$ ipython --no-banner

In [1]: import numpy as np

In [2]: np.set_printoptions(suppress=True, linewidth=200)

In [3]: def rnd(a):
   ...:     return np.round(a, 4) + 0
   ...: 

In [4]: J = np.load("test0.npy")

In [5]: J
Out[5]: 
array([[ 0, -2,  3],
       [ 2,  0,  6],
       [-3, -6,  0]])

In [6]: U, sigma, VT = np.linalg.svd(J)

In [7]: rnd(sigma)
Out[7]: array([7., 7., 0.])

In [8]: print(np.argmax(sigma[:-1] / (sigma[1:] + 1e-6)) + 1)
2

In [9]: A2 = U[:, :2] @ np.diag(sigma[:2]) @ VT[:2]

In [10]: print(np.linalg.matrix_rank(J, rtol=0.05))
2

In [11]: rnd(np.linalg.norm(J - A2, 2)), rnd(sigma[2])
Out[11]: (np.float64(0.0), np.float64(0.0))

In [12]: rnd(np.abs(J - A2).max())
Out[12]: np.float64(0.0)

In [13]: [round(float(x), 4) for x in np.linalg.svd(J, compute_uv=False)[:3]]
Out[13]: [7.0, 7.0, 0.0]

In [14]: rnd(np.linalg.norm(J, 2) / np.linalg.norm(J))
Out[14]: np.float64(0.7071)

In [15]: data = np.load("x.npy")

In [16]: data
Out[16]: 
array([[ 0, -6, -9,  0],
       [ 6,  0, -9, -8],
       [ 9,  9,  0,  1],
       [ 0,  8, -1,  0]])

In [17]: proj = np.triu(np.array([[-4, 1, -6, 0], [-4, -1, 4, -9], [3, 3, 5, 7], [-4, -6, 2, 7]]), 1) + np.eye(4)

In [18]: A2 = proj @ data @ np.linalg.inv(proj)

In [19]: np.trace(A2), np.trace(data)
Out[19]: (np.float64(0.0), np.int64(0))

In [20]: proj @ data - data @ proj
Out[20]: 
array([[-48., -54.,  15.,  -5.],
       [ 36., -42.,  45.,  67.],
       [  0.,  47.,  11.,  81.],
       [  0.,   0., -32.,  79.]])

In [21]: O, Rm = np.linalg.qr(data)

In [22]: rnd(abs(Rm[0, 0])), rnd(np.linalg.norm(data[:, 0]))
Out[22]: (np.float64(10.8167), np.float64(10.8167))

In [23]: np.trace(O @ O.T)
Out[23]: np.float64(4.0)

In [24]: rnd(O.T @ O)
Out[24]: 
array([[1., 0., 0., 0.],
       [0., 1., 0., 0.],
       [0., 0., 1., 0.],
       [0., 0., 0., 1.]])

In [25]: np.allclose(Rm.T @ Rm, data.T @ data)
Out[25]: True
